>>> import numpy as np
>>> np.set_printoptions(precision=3, suppress=True, linewidth=140, floatmode="fixed")
>>> tidy = lambda a: np.round(a, 3) + 0
>>> Z = np.array([[1.3, -1.8, 1.1], [0.4, 0.9, 0.9]])
>>> rng = np.random.default_rng(11)
>>> feats = np.array([[1, 0],
...     [1, 1],
...     [0, 0],
...     [1, 2],
...     [0, 0],
...     [1, 2],
...     [2, 2],
...     [2, 0],
...     [1, 1],
...     [1, 0],
...     [1, 2],
...     [2, 0],
...     [2, 1]]) @ Z + 0.02 * rng.normal(size=(13, 3))
>>> print(tidy(feats))
[[ 1.301 -1.773  1.124]
 [ 1.690 -0.906  1.989]
 [ 0.011 -0.001  0.015]
 [ 2.063  0.031  2.898]
 [ 0.014 -0.003 -0.008]
 [ 2.109  0.016  2.896]
 [ 3.397 -1.786  3.983]
 [ 2.570 -3.592  2.187]
 [ 1.662 -0.916  1.991]
 [ 1.276 -1.830  1.101]
 [ 2.118 -0.005  2.885]
 [ 2.608 -3.586  2.194]
 [ 3.011 -2.679  3.096]]
>>> vec = np.array([0, -2, 2])
>>> y = feats @ vec
>>> print(tidy(np.linalg.solve(feats.T @ feats, feats.T @ y)))
[ 0.000 -2.000  2.000]
>>> y = y + 0.05 * rng.normal(size=13)
>>> print(tidy(y))
[ 5.754  5.808  0.044  5.788 -0.074  5.726 11.496 11.471  5.820  5.888  5.743 11.629 11.591]
>>> c, *_ = np.linalg.lstsq(feats, y)
>>> print(tidy(c))
[-0.352 -2.098  2.254]
>>> print(c.round())
[-0.000 -2.000  2.000]
>>> M = np.array([[3, 3, 9], [0, 7, 0], [6, 3, 4]])
>>> print(M)
[[3 3 9]
 [0 7 0]
 [6 3 4]]
>>> print(tidy(np.linalg.eigvals(M)))
[-3.865 10.865  7.000]
>>> print(tidy(np.linalg.eigvals(M).sum().real))
14.0
>>> print(np.einsum("ij,ji->", M, M))
182
>>> print(tidy(np.linalg.det(2 * M)), tidy(np.linalg.det(M)))
-2352.0 -294.0
>>> print(np.einsum("ii->", M))
14
>>> O, Rm = np.linalg.qr(M)
>>> print(np.allclose(Rm.T @ Rm, M.T @ M))
True
>>> print(tidy(O.T @ O))
[[1.000 0.000 0.000]
 [0.000 1.000 0.000]
 [0.000 0.000 1.000]]
>>> print(O.shape, Rm.shape)
(3, 3) (3, 3)
>>> print(tidy(O))
[[-0.447 -0.168 -0.878]
 [ 0.000 -0.982  0.188]
 [-0.894  0.084  0.439]]
>>> print(tidy(O @ Rm))
[[3.000 3.000 9.000]
 [0.000 7.000 0.000]
 [6.000 3.000 4.000]]
>>> print(tidy(np.trace(O @ O.T)))
3.0
>>> print(tidy(Rm))
[[-6.708 -4.025 -7.603]
 [ 0.000 -7.127 -1.179]
 [ 0.000  0.000 -6.149]]
>>> print(tidy(abs(Rm[0, 0])), tidy(np.linalg.norm(M[:, 0])))
6.708 6.708
